% python3 -q
>>> import numpy as np
>>> from numpy import linalg as LA
>>> np.set_printoptions(precision=1, suppress=True, linewidth=200)
>>> data = np.load("dump.npy")
>>> data
array([[ 1.,  2.],
       [ 0., -4.]])
>>> # column 1 is much longer than the rest
>>> round(LA.norm(data, 1), 1), round(LA.norm(data, np.inf), 1)
(np.float64(6.0), np.float64(4.0))
>>> LA.norm(data, axis=1)
array([2.2, 4. ])
>>> LA.norm(data, axis=0)
array([1. , 4.5])
>>> data[1] @ data[0]
np.float64(-8.0)
>>> np.round(LA.norm(data[1] - data[0]), 1)
np.float64(6.1)
>>> round(LA.norm(data) ** 2 / LA.norm(data, 2) ** 2, 1)
np.float64(1.0)
>>> A = np.load("mat.npy")
>>> A
array([[ 5.2,  7.1,  0.1,  0.9],
       [ 0.8,  3.6,  4.9, -1.6],
       [ 0.6, -2.8,  3.8,  4.6],
       [-4. ,  0.1,  1.4,  2.1]])
>>> round(LA.norm(A) ** 2 / LA.norm(A, 2) ** 2, 1)
np.float64(1.8)
>>> A2 = A / LA.norm(A, axis=1, keepdims=True)
>>> C2 = A2 @ A2.T
>>> round(np.degrees(np.arccos(np.clip(C2[2, 0], -1, 1))), 1)
np.float64(102.1)
>>> (C2 - 2 * np.eye(4)).round(6).argmax(axis=1)
array([1, 0, 3, 2])
>>> C2[2].round(1) + 0
array([-0.2,  0. ,  1. ,  0.4])
>>> vec = np.array([-1, 1, 2, 0])
>>> A @ np.ones(4)
array([13.3,  7.7,  6.2, -0.4])
>>> A @ np.eye(4)[3]
array([ 0.9, -1.6,  4.6,  2.1])
>>> A * vec
array([[-5.2,  7.1,  0.2,  0. ],
       [-0.8,  3.6,  9.8, -0. ],
       [-0.6, -2.8,  7.6,  0. ],
       [ 4. ,  0.1,  2.8,  0. ]])
>>> (A @ vec).argmax()
np.int64(1)
>>> (A * vec).sum(axis=1)
array([ 2.1, 12.6,  4.2,  6.9])
>>> J = np.loadtxt("case10.csv", delimiter=",")
>>> J
array([[0.7, 0. , 0. , 0.3],
       [0. , 0.5, 0.5, 0. ],
       [0. , 0. , 1. , 0. ],
       [0.3, 0. , 0.3, 0.3]])
>>> # row-stochastic, so 1 is an eigenvalue
>>> A2 = LA.inv(J)
>>> np.round(J @ A2, 1) + 0
array([[1., 0., 0., 0.],
       [0., 1., 0., 0.],
       [0., 0., 1., 0.],
       [0., 0., 0., 1.]])
>>> round(float(LA.slogdet(J)[0]), 1)
1.0
>>> A2
array([[ 3.,  0.,  1., -3.],
       [ 0.,  2., -1.,  0.],
       [ 0.,  0.,  1.,  0.],
       [-3.,  0., -2.,  6.]])
>>> vec = np.array([-1, 0, 3, 2])
>>> rhs = A2 @ vec
>>> rhs
array([-6., -3.,  3.,  9.])
>>> LA.solve(A2, 2 * rhs)
array([-2.,  0.,  6.,  4.])
>>> LA.solve(A2, rhs)
array([-1.,  0.,  3.,  2.])
>>> LA.solve(A2, A2[:, 2])
array([0., 0., 1., 0.])
>>> LA.solve(A2.T, A2[2])
array([0., 0., 1., 0.])
>>> q, V = LA.qr(J[:, :2])[0], LA.qr(J[:, 2:])[0]
>>> s = LA.svd(q.T @ V, compute_uv=False)
>>> np.round(LA.norm(q @ q.T - V @ V.T, 2), 1)
np.float64(0.9)
>>> (s > 0.9).sum()
np.int64(1)
>>> J @ np.ones(4)
array([1., 1., 1., 1.])
>>> np.sort(np.abs(LA.eigvals(J)))[::-1]
array([1. , 0.9, 0.5, 0.1])
>>> J.sum(axis=1)
array([1., 1., 1., 1.])
>>> pr = np.eye(4)[2]
>>> for _ in range(5):
...     pr = pr @ J
...     print(pr.round(1))
... 
[0. 0. 1. 0.]
[0. 0. 1. 0.]
[0. 0. 1. 0.]
[0. 0. 1. 0.]
[0. 0. 1. 0.]
>>> arr = np.load("run8.npy")
>>> arr
array([[0.7, 0. , 0.3, 0. ],
       [0.2, 0.5, 0. , 0.2],
       [0. , 0. , 1. , 0. ],
       [0. , 0. , 0. , 1. ]])
>>> # a transition matrix
>>> rng = np.random.default_rng(23)
>>> z = rng.permutation(4)
>>> A2 = arr[:, z] * rng.choice([-1, 1], 4)
>>> A2
array([[-0.3, -0. ,  0. , -0.7],
       [-0. , -0.2,  0.5, -0.2],
       [-1. , -0. ,  0. , -0. ],
       [-0. , -1. ,  0. , -0. ]])
>>> U, _, Vh = LA.svd(arr.T @ A2)
>>> np.round(U @ Vh, 1) + 0
array([[ 0.,  0.,  0., -1.],
       [ 0.,  0.,  1.,  0.],
       [-1.,  0.,  0.,  0.],
       [ 0., -1.,  0.,  0.]])
>>> z
array([2, 3, 1, 0])
>>> round(LA.eigvals(arr).sum().real, 1)
np.float64(3.2)
>>> np.round(LA.det(2 * arr), 1), round(float(LA.det(arr)), 1)
(np.float64(5.3), 0.3)
>>> np.round(LA.det(arr[::-1]), 1)
np.float64(0.3)
>>> round(float(np.einsum("ij,ji->", arr, arr)), 1)
2.7
>>> mat = np.loadtxt("m.csv", delimiter=",")
>>> mat
array([[ 1.9,  0.4,  0.8],
       [ 2. , -0.5,  0.8],
       [ 2. , -0.1,  0.8],
       [ 1.8,  0.1,  1. ],
       [ 2.2,  0. ,  1.3],
       [ 1.5, -0.3,  1.2],
       [ 2.2,  0.3,  0.5],
       [ 2.1, -0.4,  1. ],
       [ 1.9,  0.1,  1.2],
       [ 2.2, -0.4,  0.9],
       [ 2. ,  0.4,  0.6],
       [-0.1, -3.1,  2.9],
       [-0.1, -2.8,  2.4],
       [-0.1, -3.5,  2.9],
       [ 0.3, -2.9,  3.1],
       [ 0.1, -3.3,  3.1],
       [ 0. , -3. ,  3.1],
       [ 0.2, -3.6,  3.4],
       [-0.3, -3.2,  3. ],
       [-0.5, -3.2,  3. ],
       [ 0.1, -2.7,  3.1],
       [ 0.1, -2.5,  3. ]])
>>> A2 = np.c_[mat[:, :1] @ np.array([[2]]), np.array([5, 5, 2, 3, 0, 5, 2, 5, 4, 0, 1, 5, 0, 0, 3, 4, 0, 4, 1, 5, 0, 0])]
>>> A2
array([[ 3.8,  5. ],
       [ 4. ,  5. ],
       [ 4. ,  2. ],
       [ 3.6,  3. ],
       [ 4.4,  0. ],
       [ 3. ,  5. ],
       [ 4.4,  2. ],
       [ 4.2,  5. ],
       [ 3.8,  4. ],
       [ 4.4,  0. ],
       [ 4. ,  1. ],
       [-0.2,  5. ],
       [-0.2,  0. ],
       [-0.2,  0. ],
       [ 0.6,  3. ],
       [ 0.2,  4. ],
       [ 0. ,  0. ],
       [ 0.4,  4. ],
       [-0.6,  1. ],
       [-1. ,  5. ],
       [ 0.2,  0. ],
       [ 0.2,  0. ]])
>>> LA.matrix_rank(np.c_[mat, A2])
np.int64(4)
>>> LA.matrix_rank(A2)
np.int64(2)
>>> C2 = np.cov(mat, rowvar=False)
>>> np.median(mat, axis=0)
array([ 0.9, -1.5,  1.9])
>>> np.argsort(-mat.std(axis=0).round(6), kind="stable")
array([1, 2, 0])
>>> mat.std(axis=0)
array([1. , 1.6, 1.1])
>>> cen = (mat - mat.mean(axis=0)) / mat.std(axis=0)
>>> np.argwhere(np.abs(cen) > 2)
array([], shape=(0, 2), dtype=int64)
>>> beta = LA.lstsq(np.delete(cen, 0, axis=1), cen[:, 0])[0]
>>> beta
array([ 0.6, -0.3])
>>> vec = np.array([1, 4, 3])
>>> rhs = mat @ vec
>>> LA.lstsq(mat, rhs)[0]
array([1., 4., 3.])
>>> np.round(LA.pinv(mat) @ mat, 1) + 0
array([[1., 0., 0.],
       [0., 1., 0.],
       [0., 0., 1.]])
>>> rhs
array([ 5.9,  2.4,  4. ,  5.2,  6.1,  3.9,  4.9,  3.5,  5.9,  3.3,  5.4, -3.8, -4.1, -5.4, -2. , -3.8, -2.7, -4. , -4.1, -4.3, -1.4, -0.9])
>>> rhs = rhs + 0.1 * rng.normal(size=22)
>>> rhs
array([ 5.9,  2.2,  4.1,  5.3,  6.2,  4. ,  4.9,  3.4,  5.9,  3.5,  5.3, -3.8, -4.2, -5.5, -2. , -3.8, -2.7, -4. , -4.2, -4.3, -1.5, -0.9])
>>> beta, *_ = LA.lstsq(mat, rhs)
>>> np.round(mat.T @ (rhs - mat @ beta), 1) + 0
array([0., 0., 0.])
>>> beta.round()
array([1., 4., 3.])
>>> round(float(LA.norm(rhs - mat @ beta)), 1)
0.3
>>> hat = mat @ LA.solve(mat.T @ mat, mat.T)
>>> np.round(LA.eigvalsh(hat), 1) + 0
array([0., 0., 0., 0., 0., 0., 0., 0., 0., 0., 0., 0., 0., 0., 0., 0., 0., 0., 0., 1., 1., 1.])
>>> X = np.load("test6.npy")
>>> X
array([[-0.4, 12. ,  1.3],
       [ 2.3, 14. , -0.1],
       [-1.5, 14. ,  0.7],
       [-0.7, 20. ,  1.4]])
>>> # column 1 dominates
>>> U, s, Vh = LA.svd(X)
>>> s
array([30.6,  3. ,  0.7])
>>> A2 = U[:, :1] @ np.diag(s[:1]) @ Vh[:1]
>>> LA.matrix_rank(X, rtol=0.05)
np.int64(2)
>>> LA.matrix_rank(A2)
np.int64(1)
>>> A2 = np.array([[1, 2, 0], [0, 1, 2]])
>>> cent = np.kron(A2, X)
>>> cent.shape
(8, 9)
>>> cent
array([[-0.4, 12. ,  1.3, -0.8, 24. ,  2.6, -0. ,  0. ,  0. ],
       [ 2.3, 14. , -0.1,  4.6, 28. , -0.2,  0. ,  0. , -0. ],
       [-1.5, 14. ,  0.7, -3. , 28. ,  1.4, -0. ,  0. ,  0. ],
       [-0.7, 20. ,  1.4, -1.4, 40. ,  2.8, -0. ,  0. ,  0. ],
       [-0. ,  0. ,  0. , -0.4, 12. ,  1.3, -0.8, 24. ,  2.6],
       [ 0. ,  0. , -0. ,  2.3, 14. , -0.1,  4.6, 28. , -0.2],
       [-0. ,  0. ,  0. , -1.5, 14. ,  0.7, -3. , 28. ,  1.4],
       [-0. ,  0. ,  0. , -0.7, 20. ,  1.4, -1.4, 40. ,  2.8]])
>>> m1 = np.load("sample16.npy")
>>> m1
array([[ 0.9, -0.3,  0.3],
       [-0.3,  0.1,  0.9],
       [ 0.3,  0.9,  0.1]])
>>> # columns are unit length and at right angles
>>> z = rng.permutation(2)
>>> z
array([0, 1])
>>> A2 = data[z][:, z]
>>> round(float(LA.det(A2)), 1), np.round(LA.det(data[z]), 1)
(-4.0, np.float64(-4.0))
>>> np.sort(np.abs(LA.eigvals(A2)))
array([1., 4.])
>>> z = rng.permutation(3)
>>> A2 = m1[:, z] * rng.choice([-1, 1], 3)
>>> A2
array([[ 0.3, -0.9, -0.3],
       [ 0.9,  0.3,  0.1],
       [ 0.1, -0.3,  0.9]])
>>> U, _, Vh = LA.svd(m1.T @ A2)
>>> z
array([2, 0, 1])
>>> q, V = LA.qr(A2[:, :2])[0], LA.qr(A2[:, 2:])[0]
>>> s = LA.svd(q.T @ V, compute_uv=False)
>>> np.degrees(np.arccos(s.clip(0, 1)))
array([90.])
>>> np.round(LA.norm(q @ q.T - V @ V.T, 2), 1)
np.float64(1.0)
>>> F = np.minimum.outer(np.arange(1, 5), np.arange(1, 5)) * 4
>>> F
array([[ 4,  4,  4,  4],
       [ 4,  8,  8,  8],
       [ 4,  8, 12, 12],
       [ 4,  8, 12, 16]])
>>> # symmetric, so the eigenvalues are real
>>> np.round(LA.norm(F[3], 1), 1), np.round(LA.norm(F[3], np.inf), 1)
(np.float64(40.0), np.float64(16.0))
>>> LA.norm(F, axis=1)
array([ 8. , 14.4, 19.2, 21.9])
>>> np.round(LA.norm(F, "nuc"), 1)
np.float64(40.0)
>>> LA.norm(F, axis=1).argmax()
np.int64(3)
>>> np.round(LA.norm(F, 2), 1)
np.float64(33.2)
>>> q = F.astype(float).copy()
>>> for j in range(4):
...     q[:, j] -= q[:, :j] @ (q[:, :j].T @ q[:, j])
...     q[:, j] /= LA.norm(q[:, j])
... 
>>> q.round(1) + 0
array([[ 0.5, -0.9,  0. ,  0. ],
       [ 0.5,  0.3, -0.8,  0. ],
       [ 0.5,  0.3,  0.4, -0.7],
       [ 0.5,  0.3,  0.4,  0.7]])
>>> np.round(q.T @ q, 1) + 0
array([[1., 0., 0., 0.],
       [0., 1., 0., 0.],
       [0., 0., 1., 0.],
       [0., 0., 0., 1.]])
